In [1]: import numpy as np

In [2]: np.set_printoptions(precision=3, suppress=True, linewidth=160, legacy="1.25")

In [3]: F = np.minimum.outer(np.arange(1, 11), np.arange(1, 11)) * 2

In [4]: F
Out[4]: 
array([[ 2,  2,  2,  2,  2,  2,  2,  2,  2,  2],
       [ 2,  4,  4,  4,  4,  4,  4,  4,  4,  4],
       [ 2,  4,  6,  6,  6,  6,  6,  6,  6,  6],
       [ 2,  4,  6,  8,  8,  8,  8,  8,  8,  8],
       [ 2,  4,  6,  8, 10, 10, 10, 10, 10, 10],
       [ 2,  4,  6,  8, 10, 12, 12, 12, 12, 12],
       [ 2,  4,  6,  8, 10, 12, 14, 14, 14, 14],
       [ 2,  4,  6,  8, 10, 12, 14, 16, 16, 16],
       [ 2,  4,  6,  8, 10, 12, 14, 16, 18, 18],
       [ 2,  4,  6,  8, 10, 12, 14, 16, 18, 20]])

In [5]: A2 = F ** -1
ValueError: Integers to negative integer powers are not allowed.


In [6]: A2 = np.linalg.inv(F)

In [7]: F @ A2
Out[7]: 
array([[1., 0., 0., 0., 0., 0., 0., 0., 0., 0.],
       [0., 1., 0., 0., 0., 0., 0., 0., 0., 0.],
       [0., 0., 1., 0., 0., 0., 0., 0., 0., 0.],
       [0., 0., 0., 1., 0., 0., 0., 0., 0., 0.],
       [0., 0., 0., 0., 1., 0., 0., 0., 0., 0.],
       [0., 0., 0., 0., 0., 1., 0., 0., 0., 0.],
       [0., 0., 0., 0., 0., 0., 1., 0., 0., 0.],
       [0., 0., 0., 0., 0., 0., 0., 1., 0., 0.],
       [0., 0., 0., 0., 0., 0., 0., 0., 1., 0.],
       [0., 0., 0., 0., 0., 0., 0., 0., 0., 1.]])

In [8]: round(np.linalg.det(F) * np.linalg.det(A2), 3)
Out[8]: 1.0

In [9]: np.allclose(A2, F.T)
Out[9]: False

In [10]: round(float(np.linalg.slogdet(F)[0]), 3)
Out[10]: 1.0

In [11]: A2
Out[11]: 
array([[ 1. , -0.5,  0. ,  0. ,  0. ,  0. ,  0. ,  0. ,  0. ,  0. ],
       [-0.5,  1. , -0.5,  0. ,  0. ,  0. ,  0. ,  0. ,  0. ,  0. ],
       [ 0. , -0.5,  1. , -0.5,  0. ,  0. ,  0. ,  0. ,  0. ,  0. ],
       [ 0. ,  0. , -0.5,  1. , -0.5,  0. ,  0. ,  0. ,  0. ,  0. ],
       [ 0. ,  0. ,  0. , -0.5,  1. , -0.5,  0. ,  0. ,  0. ,  0. ],
       [ 0. ,  0. ,  0. ,  0. , -0.5,  1. , -0.5,  0. ,  0. ,  0. ],
       [ 0. ,  0. ,  0. ,  0. ,  0. , -0.5,  1. , -0.5,  0. ,  0. ],
       [ 0. ,  0. ,  0. ,  0. ,  0. ,  0. , -0.5,  1. , -0.5,  0. ],
       [ 0. ,  0. ,  0. ,  0. ,  0. ,  0. ,  0. , -0.5,  1. , -0.5],
       [ 0. ,  0. ,  0. ,  0. ,  0. ,  0. ,  0. ,  0. , -0.5,  0.5]])

In [12]: np.linalg.inv(A2)
Out[12]: 
array([[ 2.,  2.,  2.,  2.,  2.,  2.,  2.,  2.,  2.,  2.],
       [ 2.,  4.,  4.,  4.,  4.,  4.,  4.,  4.,  4.,  4.],
       [ 2.,  4.,  6.,  6.,  6.,  6.,  6.,  6.,  6.,  6.],
       [ 2.,  4.,  6.,  8.,  8.,  8.,  8.,  8.,  8.,  8.],
       [ 2.,  4.,  6.,  8., 10., 10., 10., 10., 10., 10.],
       [ 2.,  4.,  6.,  8., 10., 12., 12., 12., 12., 12.],
       [ 2.,  4.,  6.,  8., 10., 12., 14., 14., 14., 14.],
       [ 2.,  4.,  6.,  8., 10., 12., 14., 16., 16., 16.],
       [ 2.,  4.,  6.,  8., 10., 12., 14., 16., 18., 18.],
       [ 2.,  4.,  6.,  8., 10., 12., 14., 16., 18., 20.]])

In [13]: J = np.load("mat.npy")

In [14]: J
Out[14]: 
array([[-0.248,  0.557,  0.222, -0.707,  0.283],
       [-0.545, -0.553,  0.421, -0.267, -0.385],
       [-0.099, -0.545, -0.48 , -0.302,  0.609],
       [-0.05 ,  0.122, -0.691, -0.351, -0.618],
       [ 0.793, -0.267,  0.256, -0.464, -0.139]])

In [15]: A2 = np.linalg.inv(J)

In [16]: np.linalg.det(J) * A2
Out[16]: 
array([[-0.248, -0.545, -0.099, -0.05 ,  0.793],
       [ 0.557, -0.553, -0.545,  0.122, -0.267],
       [ 0.222,  0.421, -0.48 , -0.691,  0.256],
       [-0.707, -0.267, -0.302, -0.351, -0.464],
       [ 0.283, -0.385,  0.609, -0.618, -0.139]])

In [17]: np.round(np.linalg.det(J) * np.linalg.det(A2), 3)
Out[17]: 1.0

In [18]: round(np.linalg.cond(J), 3)
Out[18]: 1.0

In [19]: round(np.linalg.slogdet(J)[0], 3)
Out[19]: 1.0

In [20]: rng = np.random.default_rng(4737)

In [21]: A2 = J + rng.integers(-2, 3, (5, 3)) @ rng.integers(-2, 3, (3, 5))

In [22]: A2
Out[22]: 
array([[ 1.752, -1.443,  1.222, -0.707, -0.717],
       [ 1.455, -0.553, -0.579,  2.733,  2.615],
       [-2.099,  2.455,  3.52 , -0.302,  3.609],
       [-4.05 ,  1.122,  2.309, -5.351, -4.618],
       [-1.207, -0.267,  5.256, -4.464, -3.139]])

In [23]: np.round(np.linalg.svd(A2 - J, compute_uv=False), 3) + 0
Out[23]: array([11.795,  6.322,  3.591,  0.   ,  0.   ])

In [24]: np.linalg.matrix_rank(A2 - J, tol=1e-8)
Out[24]: 3

In [25]: G = A2.T @ A2

In [26]: np.linalg.svd(A2, compute_uv=False) ** 2
Out[26]: array([137.743,  37.781,  16.707,   0.237,   0.064])

In [27]: np.diag(G)
Out[27]: array([27.448,  9.743, 47.168, 56.616, 51.557])

In [28]: round(float(np.trace(G)), 3), round(float((A2 ** 2).sum()), 3)
Out[28]: (192.532, 192.532)

In [29]: np.linalg.eigvalsh(G)[::-1]
Out[29]: array([137.743,  37.781,  16.707,   0.237,   0.064])

In [30]: np.linalg.matrix_rank(G)
Out[30]: 5

In [31]: A = np.load("a.npy")

In [32]: A
Out[32]: 
array([[  8.034,   4.842,  -1.827,   4.795,   2.579,   2.136,   2.232,  -1.183,  -2.377, -20.933,   0.396,   4.608],
       [ -6.349, -17.385,  15.508,  -0.918,   1.06 ,  -4.274,  -6.679,  17.3  ,   7.244,   0.086, -10.674, -14.972],
       [ -2.104, -17.228,  16.335,  -0.747,  -0.836,  -3.603,  -4.716,  17.553,   8.693,  -2.849,  -8.999, -15.579],
       [  8.921,   3.89 ,  -4.802,   4.197,   3.564,   0.634,   1.407,  -2.805,  -4.157, -21.516,   0.274,   4.777],
       [ -6.18 ,   1.118,  -3.085,   1.649,  11.262,   4.926,  11.39 ,  13.494, -19.274,   6.508, -12.426,  15.38 ],
       [ -3.054, -17.622,  14.414,  -1.647,  -0.056,  -4.065,  -3.691,  16.058,   9.057,   1.616, -10.266, -15.423],
       [ -7.564,  -0.22 ,  -2.591,   0.364,  10.751,   7.1  ,  11.525,  12.769, -20.499,   6.263, -12.589,  16.62 ],
       [  9.301,   5.697,  -3.429,   3.822,   2.35 ,   1.953,  -1.688,  -1.617,  -4.095, -23.623,   0.89 ,   6.096],
       [ -2.362, -16.022,  15.965,  -1.44 ,   1.314,  -1.518,  -5.795,  17.822,   8.982,  -1.291,  -8.771, -15.557],
       [  7.906,   5.152,  -1.786,   4.595,   4.038,  -0.596,   0.864,  -1.285,  -2.354, -22.205,   2.015,   4.514],
       [  8.149,   5.266,  -5.833,   4.22 ,   3.817,  -0.955,   0.812,  -0.332,  -4.732, -21.084,   1.981,   5.002],
       [ -3.808, -18.462,  15.284,  -0.332,   0.556,  -4.928,  -6.003,  17.731,  10.96 ,  -0.292,  -9.562, -14.76 ],
       [ -7.196,  -1.404,  -2.931,   1.127,  11.38 ,   7.418,   8.646,  13.789, -18.615,   5.725, -11.97 ,  18.153],
       [ -7.05 ,   0.493,  -3.58 ,   1.232,   9.719,   6.289,   8.359,  11.904, -17.992,   7.201, -11.353,  18.745],
       [ -4.048, -17.529,  15.111,  -1.957,  -0.856,  -3.716,  -5.046,  16.746,   8.926,   0.064, -10.804, -16.429],
       [ -2.922, -17.588,  16.811,  -2.076,   1.18 ,  -6.511,  -5.572,  15.189,   7.746,  -0.289, -10.295, -13.925],
       [  8.417,   5.821,  -0.919,   3.419,   3.557,   1.313,   1.235,  -1.709,  -2.411, -21.954,   1.002,   5.043],
       [ -4.156, -17.833,  16.057,  -1.857,   1.498,  -4.724,  -4.401,  17.085,   8.975,  -1.926, -10.295, -14.741],
       [ -6.103, -15.748,  15.472,  -0.874,   1.311,  -4.48 ,  -6.082,  16.44 ,   8.341,   1.213,  -9.731, -14.133],
       [  7.014,   4.549,  -2.6  ,   3.435,   2.366,  -0.472,  -1.335,  -0.38 ,  -1.807, -24.312,   2.094,   5.431],
       [ -2.368, -19.45 ,  14.295,  -2.065,   1.714,  -5.188,  -6.026,  18.329,   9.533,  -2.132, -11.638, -15.183],
       [ -3.598, -16.418,  15.663,   0.142,   1.259,  -3.9  ,  -6.932,  18.677,  11.025,  -1.408,  -9.743, -15.323],
       [  8.89 ,   6.307,  -1.989,   7.333,   4.18 ,   0.852,  -0.981,  -1.648,  -3.644, -22.984,   1.545,   5.454],
       [ -7.859,   1.561,  -2.185,   1.11 ,  11.806,   3.823,  10.151,  12.397, -19.9  ,   5.643, -11.709,  18.009],
       [ 10.382,   4.211,  -1.967,   6.376,   5.305,   1.613,  -0.624,  -1.29 ,  -2.158, -22.537,  -0.144,   5.866],
       [ -6.423,   0.423,  -1.936,   1.943,  10.496,   7.267,  10.375,  13.832, -21.075,   5.452, -12.821,  18.163],
       [  8.151,   5.021,  -1.362,   4.843,   1.82 ,   0.672,   0.019,  -0.195,  -2.469, -22.566,  -1.009,   4.456],
       [ -2.331, -18.611,  16.246,   0.071,   1.659,  -4.515,  -5.807,  19.196,   8.164,  -1.684,  -9.934, -16.942],
       [ -5.541, -19.364,  15.224,  -1.756,   0.274,  -3.908,  -5.338,  16.242,   9.909,  -1.106, -10.839, -16.269],
       [ -2.767, -16.259,  14.754,  -0.311,   0.852,  -3.935,  -5.856,  18.363,   9.038,   0.234, -11.081, -14.792],
       [  9.853,   4.004,  -4.177,   5.626,   1.904,  -1.214,   0.021,  -2.381,  -3.973, -22.094,   1.301,   5.49 ],
       [ -2.992, -17.365,  14.359,   0.268,   0.213,  -3.725,  -6.417,  17.709,   9.265,  -0.122, -11.418, -15.019],
       [ -2.91 , -16.948,  16.435,  -1.824,   1.14 ,  -3.68 ,  -6.155,  19.203,   9.263,  -2.585, -11.409, -15.982],
       [  9.078,   5.067,  -0.139,   6.029,   4.029,  -0.107,   1.208,  -1.347,  -1.422, -20.046,   1.477,   3.94 ],
       [ -3.126, -16.121,  16.242,  -2.682,   1.55 ,  -2.861,  -7.151,  18.377,   9.153,  -2.227,  -9.386, -14.395],
       [ 10.259,   3.018,  -4.149,   5.166,   4.943,  -0.027,  -0.142,  -2.414,  -1.128, -23.042,   0.581,   4.203],
       [ -6.973,  -1.178,  -1.806,   1.763,  10.12 ,   4.907,   9.385,  12.966, -19.363,   3.903, -12.292,  16.293],
       [ -6.165,   1.393,  -1.692,   1.351,   9.323,   5.425,  10.136,  10.962, -17.602,   5.002, -12.391,  18.23 ]])

In [33]: U, sigma, Vh = np.linalg.svd(A)

In [34]: np.argmax(sigma[:-1] / (sigma[1:] + 1e-6)) + 1
Out[34]: 3

In [35]: A2 = U[:, :3] @ np.diag(sigma[:3]) @ Vh[:3]

In [36]: round(float(np.linalg.norm(A - A2, 2)), 3), np.round(sigma[3], 3)
Out[36]: (8.01, 8.01)

In [37]: round(float(np.linalg.norm(A - A2) / np.linalg.norm(A)), 3)
Out[37]: 0.086

In [38]: np.linalg.matrix_rank(A2)
Out[38]: 3

In [39]: round(float(np.abs(A - A2).max()), 3)
Out[39]: 2.564
